$ ipython --no-banner

In [1]: import numpy as np

In [2]: np.set_printoptions(precision=2, suppress=True, linewidth=160, sign=" ")

In [3]: data = np.array([[1, -2, -2, 0, 0, -1],
   ...:     [-2, 3, 1, -5, -4, 1],
   ...:     [-2, -3, -5, -5, -5, 3],
   ...:     [0, -3, -4, -3, -5, 1],
   ...:     [1, -2, -1, 5, -1, 2]])

In [4]: data
Out[4]: 
array([[ 1, -2, -2,  0,  0, -1],
       [-2,  3,  1, -5, -4,  1],
       [-2, -3, -5, -5, -5,  3],
       [ 0, -3, -4, -3, -5,  1],
       [ 1, -2, -1,  5, -1,  2]])

In [5]: np.linalg.matrix_rank(data)
Out[5]: np.int64(5)

In [6]: data.mean(axis=0)
Out[6]: array([-0.4, -1.4, -2.2, -1.6, -3. ,  1.2])

In [7]: round(float(np.linalg.norm(data)), 2)
Out[7]: 16.09

In [8]: np.diff(data, axis=0)
Out[8]: 
array([[-3,  5,  3, -5, -4,  2],
       [ 0, -6, -6,  0, -1,  2],
       [ 2,  0,  1,  2,  0, -2],
       [ 1,  1,  3,  8,  4,  1]])

In [9]: np.abs(data).max()
Out[9]: np.int64(5)

In [10]: W1 = np.array([[-4, 4, 3, 0, -7],
    ...:     [2, -5, -7, 5, -9],
    ...:     [1, 0, 6, -8, -4],
    ...:     [-8, -1, -5, -6, -8],
    ...:     [-4, 4, 5, -6, -4],
    ...:     [3, 4, -9, -4, 5]])

In [11]: c = np.array([-5, -3, 3, 4, 5])

In [12]: hid = np.maximum(data @ W1 + c, 0)

In [13]: np.linalg.matrix_rank(hid)
Out[13]: np.int64(5)

In [14]: W2 = np.array([[3, -2, 1], [3, 3, -3], [-2, 0, 0], [-1, 0, -2], [2, -1, 1]])

In [15]: W1 @ W2
Out[15]: 
array([[-20,  27, -23],
       [-18, -10,  -2],
       [ -9,   2,  13],
       [-27,  21,  -1],
       [-12,  24,  -8],
       [ 53,   1,   4]])

In [16]: (hid @ W2).round(6).argmax(axis=1)
Out[16]: array([ 0,  0,  0,  0,  0])

In [17]: hid @ W2
Out[17]: 
array([[  11,    2,  -30],
       [ 244, -187,   -4],
       [ 391, -260,   45],
       [ 225, -161,   -1],
       [  30,   30,  -30]])

In [18]: B = data / np.linalg.norm(data, axis=1, keepdims=True)

In [19]: G = B @ B.T

In [20]: round(np.degrees(np.arccos(np.clip(G[4, 3], -1, 1))), 2)
Out[20]: np.float64(87.53)

In [21]: G[4]
Out[21]: array([ 0.26, -0.62, -0.08,  0.04,  1.  ])

In [22]: np.argwhere(np.triu(np.abs(G) > 0.95, 1))
Out[22]: array([], shape=(0, 2), dtype=int64)

In [23]: np.linalg.norm(B, axis=1)
Out[23]: array([ 1.,  1.,  1.,  1.,  1.])

In [24]: J = np.array([[1.0, 0.5, 0.25, 0.12, 0.06],
    ...:     [0.5, 1.0, 0.5, 0.25, 0.12],
    ...:     [0.25, 0.5, 1.0, 0.5, 0.25],
    ...:     [0.12, 0.25, 0.5, 1.0, 0.5],
    ...:     [0.06, 0.12, 0.25, 0.5, 1.0]])

In [25]: G = J.T @ J

In [26]: np.diag(G)
Out[26]: array([ 1.33,  1.58,  1.62,  1.58,  1.33])

In [27]: np.linalg.svd(J, compute_uv=False) ** 2
Out[27]: array([ 5.1 ,  1.53,  0.48,  0.21,  0.13])

In [28]: rng = np.random.default_rng(28655)

In [29]: z = rng.permutation(5)

In [30]: B = J[:, z] * rng.choice([-1, 1], 5)

In [31]: B
Out[31]: 
array([[-0.25,  1.  , -0.12, -0.5 ,  0.06],
       [-0.5 ,  0.5 , -0.25, -1.  ,  0.12],
       [-1.  ,  0.25, -0.5 , -0.5 ,  0.25],
       [-0.5 ,  0.12, -1.  , -0.25,  0.5 ],
       [-0.25,  0.06, -0.5 , -0.12,  1.  ]])

In [32]: left, _, vt = np.linalg.svd(J.T @ B)

In [33]: z
Out[33]: array([ 2,  0,  3,  1,  4])
